$ python3 -q
>>> import numpy as np
>>> np.set_printoptions(precision=3, suppress=True, linewidth=160, legacy="1.25")
>>> B = np.array([[-5, -3, 4, -2, -4],
...     [1, 5, -3, -3, -1],
...     [-1, -1, -4, 2, -4],
...     [5, 1, -1, 0, 1],
...     [-1, -2, 5, 2, 0],
...     [3, 1, 5, 2, -5],
...     [-3, -3, 1, -1, -1],
...     [5, -5, -3, -3, 1],
...     [-3, 2, -1, 3, 1]])
>>> M = B.T @ B
>>> M
array([[105,   9, -29, -12,  18],
       [  9,  79, -19,  11,   7],
       [-29, -19, 103,  18, -28],
       [-12,  11,  18,  44,  -6],
       [ 18,   7, -28,  -6,  62]])
>>> w, V = np.linalg.eigh(M)
>>> x = np.array([2, 0, 7, 6, 4])
>>> np.abs(M).sum(axis=1).max(), round(np.abs(w).max(), 3)
(197, 154.936)
>>> round(float(x @ M @ x / (x @ x)), 3), np.round(w[0], 3), np.round(w[-1], 3)
(65.59, 32.659, 154.936)
>>> (np.sign(V[:, -1].round(6)) == np.sign(V[0, -1].round(6))).astype(int)
array([1, 1, 0, 0, 1])
>>> U, s, VT = np.linalg.svd(M, full_matrices=False)
>>> np.allclose(U * s @ VT, M)
True
>>> np.abs(VT[0])
array([0.594, 0.244, 0.664, 0.166, 0.344])
>>> (s > 1e-8).sum()
5
>>> np.round(U.T @ U, 3) + 0
array([[1., 0., 0., 0., 0.],
       [0., 1., 0., 0., 0.],
       [0., 0., 1., 0., 0.],
       [0., 0., 0., 1., 0.],
       [0., 0., 0., 0., 1.]])
>>> round(np.linalg.norm(M, 1), 3), round(np.linalg.norm(M, np.inf), 3)
(197.0, 197.0)
>>> M[0] @ M[2]
-6923
>>> round(np.linalg.norm(M) ** 2 / np.linalg.norm(M, 2) ** 2, 3)
1.657
>>> round(float(np.linalg.norm(M, "nuc")), 3)
393.0
>>> F = np.load("sample2.npy")
>>> F
array([[ 0,  2,  0, -2,  2,  2, -1, -2, -2],
       [ 0,  0,  2,  0,  3, -3,  2, -2, -3],
       [ 0,  0,  0,  3,  2,  3, -1, -2, -3],
       [ 0,  0,  0,  0, -3, -2, -3, -1, -1],
       [ 0,  0,  0,  0,  0,  1,  1,  2,  2],
       [ 0,  0,  0,  0,  0,  0, -1, -1,  0],
       [ 0,  0,  0,  0,  0,  0,  0, -1,  0],
       [ 0,  0,  0,  0,  0,  0,  0,  0, -1],
       [ 0,  0,  0,  0,  0,  0,  0,  0,  0]])
>>> U, s, VT = np.linalg.svd(F)
>>> V = VT[:(s > 1e-8).sum()]
>>> rng = np.random.default_rng(252)
>>> x = F[2] + 5 * F[0] + rng.integers(2) * np.eye(9)[6]
>>> x
array([  0.,  10.,   0.,  -7.,  12.,  13.,  -5., -12., -13.])
>>> np.allclose(V.T @ V @ x, x)
True
>>> np.linalg.matrix_rank(np.vstack([F, x]))
8
>>> np.diag(V.T @ V)
array([0., 1., 1., 1., 1., 1., 1., 1., 1.])
>>> np.round(np.linalg.norm(x - V.T @ V @ x), 3)
0.0
>>> np.round(V.T @ V, 3) + 0
array([[0., 0., 0., 0., 0., 0., 0., 0., 0.],
       [0., 1., 0., 0., 0., 0., 0., 0., 0.],
       [0., 0., 1., 0., 0., 0., 0., 0., 0.],
       [0., 0., 0., 1., 0., 0., 0., 0., 0.],
       [0., 0., 0., 0., 1., 0., 0., 0., 0.],
       [0., 0., 0., 0., 0., 1., 0., 0., 0.],
       [0., 0., 0., 0., 0., 0., 1., 0., 0.],
       [0., 0., 0., 0., 0., 0., 0., 1., 0.],
       [0., 0., 0., 0., 0., 0., 0., 0., 1.]])
>>> J = np.array([[-3, 0, -1, 2, -3],
...     [0, -3, -1, -3, 1],
...     [0, -2, -1, 2, 1],
...     [2, -3, 2, 2, 3],
...     [-3, 9, 2, 11, -6]])
>>> J
array([[-3,  0, -1,  2, -3],
       [ 0, -3, -1, -3,  1],
       [ 0, -2, -1,  2,  1],
       [ 2, -3,  2,  2,  3],
       [-3,  9,  2, 11, -6]])
>>> np.argsort(-np.linalg.norm(J, axis=0).round(6), kind="stable")[:3]
array([3, 1, 4])
>>> np.linalg.cond(J) > 100
True
>>> np.linalg.matrix_rank(J, rtol=0.1)
3
>>> B = np.array([[1, 1, 2], [3, 4, 2]])
>>> Z = np.kron(B, J)
>>> Z.shape
(10, 15)
>>> round(float(np.linalg.norm(Z, 2)), 3), round(float(np.linalg.norm(B, 2) * np.linalg.norm(J, 2)), 3)
(96.964, 96.964)
>>> np.linalg.matrix_rank(Z)
8
>>> Z
array([[ -3,   0,  -1,   2,  -3,  -3,   0,  -1,   2,  -3,  -6,   0,  -2,   4,  -6],
       [  0,  -3,  -1,  -3,   1,   0,  -3,  -1,  -3,   1,   0,  -6,  -2,  -6,   2],
       [  0,  -2,  -1,   2,   1,   0,  -2,  -1,   2,   1,   0,  -4,  -2,   4,   2],
       [  2,  -3,   2,   2,   3,   2,  -3,   2,   2,   3,   4,  -6,   4,   4,   6],
       [ -3,   9,   2,  11,  -6,  -3,   9,   2,  11,  -6,  -6,  18,   4,  22, -12],
       [ -9,   0,  -3,   6,  -9, -12,   0,  -4,   8, -12,  -6,   0,  -2,   4,  -6],
       [  0,  -9,  -3,  -9,   3,   0, -12,  -4, -12,   4,   0,  -6,  -2,  -6,   2],
       [  0,  -6,  -3,   6,   3,   0,  -8,  -4,   8,   4,   0,  -4,  -2,   4,   2],
       [  6,  -9,   6,   6,   9,   8, -12,   8,   8,  12,   4,  -6,   4,   4,   6],
       [ -9,  27,   6,  33, -18, -12,  36,   8,  44, -24,  -6,  18,   4,  22, -12]])
